$ ipython --no-banner

In [1]: import numpy as np

In [2]: np.set_printoptions(precision=2, suppress=True, linewidth=100, sign=" ")

In [3]: m1 = np.loadtxt("arr.csv", delimiter=",")

In [4]: print(m1)
[[  3.  -1.   0.  -1.  -5.   5.   2.   1.  -5.]
 [ -4.   3.   2.  -2.   4.  -3.   1.  -1.  -5.]
 [  1.   1.   3.  -3.  -2.  -1.  -1.  -5.   1.]
 [ -5.   1.   2.  -5.   5.   1.   3.  -1.  -5.]
 [  2.   2.  -4.   0.   5.  -3.   0.   3.   1.]
 [ -1.   0.  -4.  -1.   3.  -2.  -2.  -2.   3.]
 [  5.   5.   4.  -5.  -5.  -3.  -4.  -3.   4.]
 [  2.   5.   3.  -4.  -4.  -3.   4.  -5.  -3.]
 [ -3.   2.   2.   0.   0.  -1.  -2.   2.  -4.]
 [  2.  -1.   0.  -3.  -5.  -1.   0.   3.   3.]
 [ -1.   3.   3.  -5.   1.   2.  -5.   3.  -5.]
 [ -5.   5.   4.  -5.   3.  -1.   4.  -1. -15.]]

In [5]: Q, Rm = np.linalg.qr(m1)

In [6]: print(np.round(Q.T @ Q, 2) + 0)
[[ 1.  0.  0.  0.  0.  0.  0.  0.  0.]
 [ 0.  1.  0.  0.  0.  0.  0.  0.  0.]
 [ 0.  0.  1.  0.  0.  0.  0.  0.  0.]
 [ 0.  0.  0.  1.  0.  0.  0.  0.  0.]
 [ 0.  0.  0.  0.  1.  0.  0.  0.  0.]
 [ 0.  0.  0.  0.  0.  1.  0.  0.  0.]
 [ 0.  0.  0.  0.  0.  0.  1.  0.  0.]
 [ 0.  0.  0.  0.  0.  0.  0.  1.  0.]
 [ 0.  0.  0.  0.  0.  0.  0.  0.  1.]]

In [7]: print(np.trace(Q @ Q.T))
9.0

In [8]: print(round(float(abs(Rm[0, 0])), 2), round(np.linalg.norm(m1[:, 0]), 2))
11.14 11.14

In [9]: M2 = np.c_[m1[:, :3] @ np.array([[-2, 0, -5], [2, -1, 1], [-3, -5, -5]]), np.array([1, 2, 3, 3, 4, 1, 1, 5, 1, -4, 5, 2])]

In [10]: print(M2)
[[ -8.   1. -16.   1.]
 [  8. -13.  13.   2.]
 [ -9. -16. -19.   3.]
 [  6. -11.  16.   3.]
 [ 12.  18.  12.   4.]
 [ 14.  20.  25.   1.]
 [-12. -25. -40.   1.]
 [ -3. -20. -20.   5.]
 [  4. -12.   7.   1.]
 [ -6.   1. -11.  -4.]
 [ -1. -18.  -7.   5.]
 [  8. -25.  10.   2.]]

In [11]: print(np.linalg.matrix_rank(np.c_[m1, M2]))
10

In [12]: print(np.round(np.linalg.norm(M2 - m1 @ np.linalg.lstsq(m1, M2)[0], axis=0), 2) + 0)
[ 0.   0.   0.   4.7]

In [13]: print(np.linalg.norm(np.linalg.qr(m1)[0].T @ M2, axis=0) ** 2 / ((M2 ** 2).sum(axis=0) + 1e-12))
[ 1.   1.   1.   0.8]

In [14]: P = m1 @ np.linalg.solve(m1.T @ m1, m1.T)

In [15]: print(np.linalg.matrix_rank(np.eye(12) - P))
3

In [16]: print(np.allclose(P @ P, P))
True

In [17]: w1 = np.array([[-3, -3, 3, 2, 1],
    ...:     [1, 2, 0, 2, -1],
    ...:     [-3, -1, -1, 0, 1],
    ...:     [2, -1, -1, 3, 3],
    ...:     [1, 2, 1, -3, 3],
    ...:     [2, 0, 2, -2, -1],
    ...:     [-1, 1, -2, -2, 3],
    ...:     [-2, -2, 1, -2, 0],
    ...:     [1, 0, 1, 1, -3]])

In [18]: b = np.array([1, 5, 5, 1, 9])

In [19]: hid = np.maximum(m1 @ w1 + b, 0)

In [20]: print((hid > 0).mean(axis=0))
[ 0.25  0.75  0.58  0.42  0.58]

In [21]: print(hid)
[[  0.   0.  12.   0.  11.]
 [  0.  34.   0.   0.  31.]
 [  0.   9.   2.  17.   0.]
 [  2.  40.   0.   0.  28.]
 [  3.  11.  18.   0.  20.]
 [ 22.  21.  11.   2.   0.]
 [  0.   0.  19.  45.   0.]
 [  0.  16.   0.  20.   9.]
 [  0.  10.   0.   0.  13.]
 [  0.   0.  13.   8.   0.]
 [  0.   7.  17.   0.   0.]
 [  0.  43.   0.   0.  55.]]

In [22]: W2 = np.array([[4, 1, -2], [-2, -3, 0], [-2, -2, 0], [-2, 5, -4], [2, 0, 2]])

In [23]: print(w1 @ W2)
[[-14  10   0]
 [ -6   5 -12]
 [ -6   2   8]
 [ 12  22 -10]
 [ 10 -22  16]
 [  6 -12   2]
 [  8 -10  16]
 [ -2  -8  12]
 [ -6   4 -12]]

In [24]: cov = m1.T @ m1

In [25]: print(np.diag(cov))
[ 124.  105.  103.  140.  180.   74.   96.   98.  386.]

In [26]: X = np.loadtxt("out17.csv", delimiter=",")

In [27]: print(X)
[[  0.6  -0.2  -0.7  -0.1  -0.1   1.4]
 [ -2.4  -0.6  -0.1  -0.8   0.1  -1.1]
 [ 16.   20.  -10.    0.    0.    8. ]
 [  0.7  -1.2  -0.6  -0.7  -1.    0.7]
 [  0.6   0.6   0.5  -0.1   0.8   1. ]
 [  0.7  -2.4  -0.2  -0.3   0.8  -1.8]
 [  1.5   0.7   1.6   1.   -1.8   0.8]
 [  0.    0.1   0.7  -0.9  -0.3  -0.6]
 [  1.   -1.6   0.3   0.8  -0.3  -0.9]
 [ -1.   -1.1  -0.2  -1.1   0.    0.3]
 [ -0.5  -0.8   0.2   1.8  -1.7   1.1]
 [ -0.3   0.6   1.5  -0.1   0.4   1.3]
 [ -0.4  -0.6  -0.4   2.4  -1.1   0.4]
 [  0.7  -2.7   0.2  -1.1  -0.7  -0.9]
 [  0.3   1.2  -0.7   0.1  -0.4   0.4]
 [  1.1  -0.3   1.3   0.2  -0.5  -1.2]
 [ -0.1   0.5   0.6   1.5  -0.4   0.1]
 [  1.    1.3   0.9   0.5   0.8   0.3]
 [ -0.8   0.7   1.3  -0.3   1.8   2. ]
 [ -1.8   0.1   1.1   1.8  -0.2  -0.2]
 [ -0.8   0.8   0.9   1.4  -1.3   0.6]
 [ -0.7   0.3   0.   -0.1   0.9  -0.2]
 [ -0.5   0.8   0.5   1.5  -2.2  -0.3]
 [  1.9  -0.2  -0.2  -0.3   0.7  -0.8]
 [ -0.4   0.4  -1.   -0.2  -0.8  -1.6]
 [  0.4   0.7   0.7  -1.3  -0.6   0.3]
 [ -0.8  -0.2  -2.6   0.2  -0.6  -1.8]
 [  0.7   0.2  -0.2   0.1   0.6  -0.1]
 [  1.7   1.2   0.    0.9  -0.1   1.1]
 [  2.4   1.7  -2.1  -0.1  -0.7   0.5]
 [ -0.4   1.   -0.3   0.9  -0.1   1. ]
 [ -0.3  -0.8   1.1  -2.1   0.   -1.1]
 [ -1.   -2.2   0.7   1.    0.2   0.2]
 [ -1.4  -1.3  -1.1  -0.1   0.8   0.2]]

In [28]: # row 2 is much longer than the rest

In [29]: theta = np.radians(60)

In [30]: Rm = np.eye(6)

In [31]: Rm[2, 2] = Rm[1, 1] = np.cos(theta)

In [32]: Rm[2, 1], Rm[1, 2] = -np.sin(theta), np.sin(theta)

In [33]: print(Rm)
[[ 1.    0.    0.    0.    0.    0.  ]
 [ 0.    0.5   0.87  0.    0.    0.  ]
 [ 0.   -0.87  0.5   0.    0.    0.  ]
 [ 0.    0.    0.    1.    0.    0.  ]
 [ 0.    0.    0.    0.    1.    0.  ]
 [ 0.    0.    0.    0.    0.    1.  ]]

In [34]: M2 = X @ Rm.T

In [35]: print(np.allclose(X @ X.T, M2 @ M2.T))
True

In [36]: print(np.abs(M2 - X).max(axis=0))
[  0.    18.66  12.32   0.     0.     0.  ]

In [37]: print(np.round(np.linalg.det(Rm), 2), np.trace(Rm))
1.0 5.0

In [38]: print(np.linalg.svd(X, compute_uv=False), np.linalg.svd(M2, compute_uv=False))
[ 29.46   7.13   6.02   5.43   4.29   3.67] [ 29.46   7.13   6.02   5.43   4.29   3.67]

In [39]: x = np.array([3, 0, -3, -4, -1, 5])

In [40]: print(np.round(Rm.T @ (Rm @ x), 2) + 0)
[ 3.  0. -3. -4. -1.  5.]

In [41]: print(6 - np.linalg.matrix_rank(Rm - np.eye(6), tol=1e-8))
4

In [42]: print(round(float(np.linalg.det(Rm)), 2))
1.0

In [43]: print(np.abs(np.linalg.eigvals(Rm)))
[ 1.  1.  1.  1.  1.  1.]

In [44]: print([p for p in range(1, 25) if np.allclose(np.linalg.matrix_power(Rm, p), np.eye(6))])
[6, 12, 18, 24]

In [45]: print(np.sort(np.abs(np.degrees(np.angle(np.linalg.eigvals(Rm))))))
[  0.   0.   0.   0.  60.  60.]

In [46]: x = np.array([0, 3, 0, 3, 0, 0])

In [47]: y = X @ x

In [48]: print(np.round(np.linalg.solve(X.T @ X, X.T @ y), 2) + 0)
[ 0.  3.  0.  3.  0.  0.]

In [49]: print(np.round(np.linalg.lstsq(X, y)[0], 2) + 0)
[ 0.  3.  0.  3.  0.  0.]

In [50]: print(np.round(np.linalg.pinv(X) @ X, 2) + 0)
[[ 1.  0.  0.  0.  0.  0.]
 [ 0.  1.  0.  0.  0.  0.]
 [ 0.  0.  1.  0.  0.  0.]
 [ 0.  0.  0.  1.  0.  0.]
 [ 0.  0.  0.  0.  1.  0.]
 [ 0.  0.  0.  0.  0.  1.]]

In [51]: rng = np.random.default_rng(25)

In [52]: y = y + 0.1 * rng.normal(size=34)

In [53]: print(y)
[ -0.86  -4.2   59.95  -5.93   1.5   -8.01   5.2   -2.45  -2.18  -6.41   2.98   1.48   5.5  -11.43
   3.92  -0.18   6.12   5.35   1.15   5.65   6.6    0.61   6.86  -1.42   0.6   -1.8   -0.2    0.76
   6.23   4.84   5.61  -8.54  -3.59  -4.17]

In [54]: b, *_ = np.linalg.lstsq(X, y)

In [55]: print(b.round(2) + 0)
[ 0.03  2.99  0.02  3.01  0.   -0.02]

In [56]: print([round(float(np.linalg.norm(np.linalg.solve(X.T @ X + lam * np.eye(6), X.T @ y))), 2) for lam in (0, 1, 10, 100)])
[4.24, 4.12, 3.46, 2.14]

In [57]: feats = np.loadtxt("data.csv", delimiter=",")

In [58]: print(feats)
[[ -0.77   4.28  10.52  -9.68   5.25   0.91   1.08   6.84   9.93  10.73 -10.66  10.24  -8.29
   11.13]
 [ -0.11   4.59   8.91 -10.     4.07  -0.69  -0.52   4.98  10.12  11.25  -9.19  11.63 -10.89
   10.24]
 [  1.48   4.27  10.29  -9.92   4.38  -0.51  -0.98   5.55   8.46   7.96 -11.15  11.09 -10.74
   10.73]
 [  0.02   5.39  12.45 -10.4    4.78   0.08   0.15   6.37   9.86   7.61 -10.27   7.89  -9.81
    9.65]
 [ -0.67   4.9   10.71 -11.61   5.84  -1.1   -0.18   5.33   9.54  10.52  -8.02   9.65 -10.44
   10.43]
 [ -0.75   3.93   8.98 -10.01   5.78   0.39  -1.87   6.21  11.32   9.86 -10.19   9.19 -10.23
   11.26]
 [ -0.3    6.68  10.19 -10.66   5.47   2.44   1.55   4.12  10.14   9.4   -9.57   9.05  -9.83
    7.66]
 [  0.31   3.26   9.31  -9.58   6.89  -0.18   0.44   6.75  10.63   9.89 -11.17   9.22 -11.26
   10.45]
 [  0.92   5.6   10.78 -10.45   3.48  -0.61  -0.18   6.47   9.36   9.16 -11.68  10.72  -9.38
    8.6 ]
 [ -0.65   4.73   9.28  -8.09   6.11   1.46   0.94   5.11  10.69  10.97  -7.62  10.32 -10.91
   11.32]
 [ -0.78   3.53   9.9  -12.1    5.33   0.12  -0.33   6.03   8.77  10.44 -10.42   9.32  -8.83
   10.4 ]
 [  0.35   5.15   8.49  -9.05   5.19  -1.27   0.74   5.09  10.13  10.08  -7.95  10.59 -11.02
    8.63]
 [ -0.03   5.43   8.9   -8.91   6.67  -0.52  -0.36   3.88  10.23  12.36  -9.4    9.33 -11.49
    9.18]
 [ -0.85   4.14  10.42 -11.64   4.79  -0.46  -0.67   5.26   7.44   9.95 -11.54   9.38  -8.57
    8.65]
 [  0.53   6.46   9.21  -9.83   5.37  -0.46  -1.     5.09  10.11  11.24 -10.05   8.98 -10.85
   10.74]
 [ -0.77   6.31  11.21  -9.97   4.83  -1.21   2.12   5.76  10.32   9.34  -8.45   9.94 -10.17
   11.27]
 [ -1.59   4.15   9.45  -9.17   5.22  -0.53  -1.13   4.98  11.06  10.78 -10.26   8.97 -11.8
    9.96]
 [ -1.3    5.14  10.05 -11.18   5.28  -0.47  -1.32   4.74  10.54   9.34  -9.81   8.72  -9.59
   11.22]
 [ -2.18   4.54   9.08 -10.55   4.51   0.32  -0.26   3.88  10.49  10.1  -10.54  11.14 -10.45
   11.32]
 [  0.82   4.22  11.54 -11.25   5.36   1.2   -2.02   2.93   9.65  12.    -9.28   9.87  -9.37
    9.5 ]
 [  1.27   5.09   9.69  -8.74   4.53   0.29  -0.34   3.62  10.13  10.79  -9.43  12.88  -9.79
   11.54]
 [  0.87   6.73   9.04  -9.1    4.62   0.12   0.07   4.88   8.22  10.02 -10.06  10.54 -10.44
    9.31]
 [ -0.15   4.82   9.51 -10.5    3.72   0.21   1.5    5.38   9.55   8.76  -9.91  10.04 -10.78
    9.05]
 [ -0.97   4.57  10.77 -10.18   5.02   0.4    0.37   3.43   9.58   8.45  -7.15  10.73  -9.1
    9.98]
 [ -0.57   6.49  11.18  -9.84   5.94   0.67   0.05   4.19   8.72   7.32 -11.03   9.14 -11.38
    9.04]
 [  1.58   5.91   9.6   -7.65   4.02   0.25   0.91   4.5    8.85   9.18 -10.86  10.54 -10.35
    8.13]
 [ -1.35   5.15   9.    -9.81   5.41   0.49  -1.2    3.88   8.37  11.29 -10.76  10.12 -10.27
    7.74]
 [  0.54   5.14  11.1   -9.66   5.42  -0.14   2.49   6.74   8.13  10.73 -12.02  10.18  -9.48
   10.31]
 [  2.07   5.64   9.81 -12.54   5.9   -1.04  -0.6    5.57  11.11  10.74 -10.27   8.37  -9.48
   11.26]
 [ -0.1    6.69   9.41  -9.77   6.9   -0.81  -0.02   5.54   8.31  10.33 -10.25   9.55 -11.49
   10.9 ]
 [ -0.27   4.79   8.86 -10.24   6.72   0.15   1.34   4.22   9.16   9.42 -10.13  10.   -10.58
    9.92]
 [  0.34   4.45  11.24  -7.14   4.24   0.16  -1.21   6.68  10.41   9.89 -11.65   9.84  -9.88
    8.33]
 [ -0.64   5.5    9.28 -11.07   5.34  -0.04  -1.69   4.97  11.5    9.42 -11.6    8.98  -8.77
    9.82]
 [  1.9    4.39   9.7  -10.83   5.56   1.1   -1.95   4.85   9.94   9.79  -9.57  11.6  -10.15
    9.41]
 [  1.36   5.94  11.39 -10.23   6.3   -0.69   0.69   5.2    9.17   9.25 -11.02   9.92  -9.02
    9.46]
 [  1.1    4.49   9.52  -9.77   3.07   1.03   0.02   3.68  11.81   9.42  -8.65  10.91  -9.81
    9.72]
 [  0.96   4.39   9.2   -9.72   5.2   -2.05   0.45   6.5    8.3    9.67 -11.35   9.41 -10.53
   10.87]
 [ -0.32   5.54   9.92 -11.86   4.51   0.03   2.15   2.94  10.33  10.01  -8.08  10.19  -9.52
    7.45]
 [ -0.36   4.45   8.66 -10.58   6.11   0.99  -0.25   7.16   9.39   9.61 -11.5   11.5   -9.21
   10.25]
 [  0.02   6.59   8.73 -10.99   4.48   1.44  -0.32   5.36   9.85   9.56  -8.39  10.08 -10.78
   10.8 ]
 [  0.2    5.32  10.58 -10.83   5.19   1.64   0.33   5.91   9.11   9.13 -10.47   9.55 -11.61
   11.17]]

In [59]: P = feats @ np.linalg.solve(feats.T @ feats, feats.T)

In [60]: print(np.allclose(P @ P, P))
True

In [61]: print(np.round(np.trace(P), 2))
14.0

In [62]: print(np.round(np.linalg.eigvalsh(P), 2) + 0)
[ 0.  0.  0.  0.  0.  0.  0.  0.  0.  0.  0.  0.  0.  0.  0.  0.  0.  0.  0.  0.  0.  0.  0.  0.
  0.  0.  0.  1.  1.  1.  1.  1.  1.  1.  1.  1.  1.  1.  1.  1.  1.]
